% python3 -q
>>> import numpy as np
>>> np.set_printoptions(precision=2, suppress=True, linewidth=100)
>>> M = np.load("mat.npy")
>>> M
array([[ 0,  2,  4,  3,  0,  3,  1,  5,  5,  5,  0,  3],
       [ 4,  7,  8,  9,  9,  8, 10, 10, 11, 13,  8,  9],
       [ 3,  1,  3,  7,  5,  5,  5,  7,  5,  9,  3,  1],
       [21, 12, 15, 22, 18, 17, 28, 16, 19, 30, 29, 22],
       [ 8,  3,  0,  6,  1,  5,  2,  4,  3,  6,  6,  5],
       [10,  9,  6, 15,  7,  7, 14, 12,  6, 16, 15,  8],
       [ 5,  6,  2,  8,  4,  3,  4,  4,  4,  4, 10,  5],
       [ 4,  4,  3,  7,  7,  0,  8,  2,  1,  7, 10,  7],
       [ 5,  5,  3,  9,  7,  1, 11,  6,  1,  9, 15, 10],
       [ 4,  4,  3,  7,  7,  0,  8,  2,  1,  7, 10,  7]])
>>> r = np.linalg.matrix_rank(M)
>>> r
np.int64(9)
>>> ns = np.linalg.svd(M)[2][r:].T
>>> [int(np.linalg.matrix_rank(M[:, :j + 1])) for j in range(12)]
[1, 2, 3, 4, 5, 6, 7, 8, 9, 9, 9, 9]
>>> [int(np.linalg.matrix_rank(M[:i])) for i in range(1, len(M) + 1)]
[1, 2, 3, 4, 5, 6, 7, 8, 9, 9]
>>> np.linalg.matrix_rank(M.T @ M), np.linalg.matrix_rank(M @ M.T)
(np.int64(9), np.int64(9))
>>> [int(np.linalg.matrix_rank(np.delete(M, i, axis=0))) for i in range(10)]
[8, 8, 8, 8, 8, 8, 8, 9, 8, 9]
>>> np.linalg.cond(M) > 100
np.True_
>>> [round(float(x), 2) for x in np.linalg.svd(M, compute_uv=False)[:3]]
[100.33, 16.68, 9.48]
>>> mat = np.load("block1.npy")
>>> mat
array([[0.43, 0.29, 0.  , 0.29],
       [0.6 , 0.2 , 0.2 , 0.  ],
       [0.2 , 0.2 , 0.2 , 0.4 ],
       [0.33, 0.  , 0.33, 0.33]])
>>> w, vecs = np.linalg.eig(mat)
>>> np.sort(np.linalg.eigvals(np.linalg.inv(mat)))
array([-3.17,  1.  ,  2.61, 10.56])
>>> np.sort(np.linalg.eigvals(mat @ mat))
array([0.01, 0.1 , 0.15, 1.  ])
>>> np.round(mat @ vecs[:, 0] - w[0] * vecs[:, 0], 2) + 0
array([0., 0., 0., 0.])
>>> blk = np.stack([mat, -3 * mat, mat[::-1]])
>>> np.linalg.matrix_rank(blk)
array([4, 4, 4])
>>> np.linalg.matrix_rank(blk.reshape(3, -1))
np.int64(2)
>>> A = np.loadtxt("w.csv", delimiter=",")
>>> A
array([[1., 2., 0., 0., 0., 0., 0., 0., 0., 0., 0., 0., 0.],
       [2., 2., 2., 0., 0., 0., 0., 0., 0., 0., 0., 0., 0.],
       [0., 2., 0., 2., 0., 0., 0., 0., 0., 0., 0., 0., 0.],
       [0., 0., 2., 0., 2., 0., 0., 0., 0., 0., 0., 0., 0.],
       [0., 0., 0., 2., 2., 2., 0., 0., 0., 0., 0., 0., 0.],
       [0., 0., 0., 0., 2., 1., 2., 0., 0., 0., 0., 0., 0.],
       [0., 0., 0., 0., 0., 2., 0., 2., 0., 0., 0., 0., 0.],
       [0., 0., 0., 0., 0., 0., 2., 1., 2., 0., 0., 0., 0.],
       [0., 0., 0., 0., 0., 0., 0., 2., 1., 2., 0., 0., 0.],
       [0., 0., 0., 0., 0., 0., 0., 0., 2., 0., 2., 0., 0.],
       [0., 0., 0., 0., 0., 0., 0., 0., 0., 2., 0., 2., 0.],
       [0., 0., 0., 0., 0., 0., 0., 0., 0., 0., 2., 2., 2.],
       [0., 0., 0., 0., 0., 0., 0., 0., 0., 0., 0., 2., 2.]])
>>> # symmetric
>>> round(float(np.linalg.eigvalsh(A).min()), 2)
-3.29
>>> np.all(np.linalg.eigvalsh(A) > 0)
np.False_
>>> m1 = 5 * np.eye(6) + np.ones((6, 6))
>>> m1
array([[6., 1., 1., 1., 1., 1.],
       [1., 6., 1., 1., 1., 1.],
       [1., 1., 6., 1., 1., 1.],
       [1., 1., 1., 6., 1., 1.],
       [1., 1., 1., 1., 6., 1.],
       [1., 1., 1., 1., 1., 6.]])
>>> B = m1 / np.linalg.norm(m1, axis=1, keepdims=True)
>>> cov = B @ B.T
>>> np.linalg.norm(B, axis=1)
array([1., 1., 1., 1., 1., 1.])
>>> cov
array([[1.  , 0.39, 0.39, 0.39, 0.39, 0.39],
       [0.39, 1.  , 0.39, 0.39, 0.39, 0.39],
       [0.39, 0.39, 1.  , 0.39, 0.39, 0.39],
       [0.39, 0.39, 0.39, 1.  , 0.39, 0.39],
       [0.39, 0.39, 0.39, 0.39, 1.  , 0.39],
       [0.39, 0.39, 0.39, 0.39, 0.39, 1.  ]])
>>> np.round(np.degrees(np.arccos(np.clip(cov[3, 5], -1, 1))), 2)
np.float64(67.03)
>>> np.allclose(m1 @ m1.T, m1.T @ m1)
True
>>> B = np.array([[-2, 1], [1, 2], [-2, -2], [2, 0], [1, -1], [0, 1]])
>>> np.linalg.matrix_rank(m1 @ B)
np.int64(2)
>>> np.linalg.matrix_rank(np.vstack([m1, B.T]))
np.int64(6)
>>> np.einsum("ik,kj->ij", m1, B)
array([[-10.,   6.],
       [  5.,  11.],
       [-10.,  -9.],
       [ 10.,   1.],
       [  5.,  -4.],
       [  0.,   6.]])
>>> np.einsum("ij->j", m1)
array([11., 11., 11., 11., 11., 11.])
>>> np.vstack([m1, B.T]).shape
(8, 6)
>>> B = np.linalg.inv(m1)
>>> (np.abs(B) > 1e-9).astype(int)
array([[1, 1, 1, 1, 1, 1],
       [1, 1, 1, 1, 1, 1],
       [1, 1, 1, 1, 1, 1],
       [1, 1, 1, 1, 1, 1],
       [1, 1, 1, 1, 1, 1],
       [1, 1, 1, 1, 1, 1]])
>>> round(float(np.linalg.slogdet(m1)[0]), 2)
1.0
>>> np.linalg.det(m1) * B
array([[6250., -625., -625., -625., -625., -625.],
       [-625., 6250., -625., -625., -625., -625.],
       [-625., -625., 6250., -625., -625., -625.],
       [-625., -625., -625., 6250., -625., -625.],
       [-625., -625., -625., -625., 6250., -625.],
       [-625., -625., -625., -625., -625., 6250.]])
>>> np.round(m1 @ B, 2) + 0
array([[1., 0., 0., 0., 0., 0.],
       [0., 1., 0., 0., 0., 0.],
       [0., 0., 1., 0., 0., 0.],
       [0., 0., 0., 1., 0., 0.],
       [0., 0., 0., 0., 1., 0.],
       [0., 0., 0., 0., 0., 1.]])
>>> round(np.linalg.cond(m1), 2)
np.float64(2.2)
>>> np.allclose(B, m1.T)
False
